$ python3 -q
>>> import numpy as np
>>> from numpy import linalg as LA
>>> np.set_printoptions(precision=2, suppress=True, linewidth=120)
>>> K = np.load("m.npy")
>>> K
array([[ 1.56,  0.04,  1.25],
       [ 1.25,  0.2 , -1.55],
       [ 0.16, -1.99, -0.13]])
>>> np.allclose(K, K.T)
False
>>> round(float(LA.det(K)), 2)
-8.0
>>> (K - K.T) / 2
array([[ 0.  , -0.6 ,  0.55],
       [ 0.6 ,  0.  ,  0.22],
       [-0.55, -0.22,  0.  ]])
>>> LA.matrix_power(K, 3)
array([[ 1.41, -3.81,  6.89],
       [ 7.21, -2.19, -2.68],
       [-3.16, -6.69, -3.05]])
>>> (K + K.T) / 2
array([[ 1.56,  0.64,  0.71],
       [ 0.64,  0.2 , -1.77],
       [ 0.71, -1.77, -0.13]])
>>> round(np.abs(LA.eigvals(K)).max(), 2)
np.float64(2.0)
>>> u, g = K[0], K[2]
>>> u @ u
np.float64(4.0)
>>> p = (u @ g) / (u @ u) * u
>>> round(LA.norm(u + g) ** 2 + LA.norm(u - g) ** 2, 2)
np.float64(16.0)
>>> LA.svd(K, compute_uv=False)
array([2., 2., 2.])
>>> np.round(K.T @ K, 2) + 0
array([[4., 0., 0.],
       [0., 4., 0.],
       [0., 0., 4.]])
>>> F = np.load("a.npy")
>>> F
array([[22, -3,  0],
       [-3,  1,  3],
       [ 0,  3, 18]])
>>> # symmetric
>>> low = LA.cholesky(F)
>>> F / np.sqrt(np.outer(np.diag(F), np.diag(F)))
array([[ 1.  , -0.64,  0.  ],
       [-0.64,  1.  ,  0.71],
       [ 0.  ,  0.71,  1.  ]])
>>> np.round(np.prod(np.diag(low)) ** 2, 2), round(LA.det(F), 2)
(np.float64(36.0), np.float64(36.0))
>>> vals, V = LA.eig(F)
>>> np.round(np.prod(vals), 2)
np.float64(36.0)
>>> np.round(F @ V[:, 0] - vals[0] * V[:, 0], 2) + 0
array([0., 0., 0.])
>>> vals
array([ 0.09, 22.46, 18.45])
>>> hat = np.triu(np.array([[-4, -5, -2], [5, 3, -5], [5, 2, -5]]), 1) + np.eye(3)
>>> other = hat @ F @ LA.inv(hat)
>>> round(LA.det(other), 2)
np.float64(36.0)
>>> LA.matrix_rank(other)
np.int64(3)
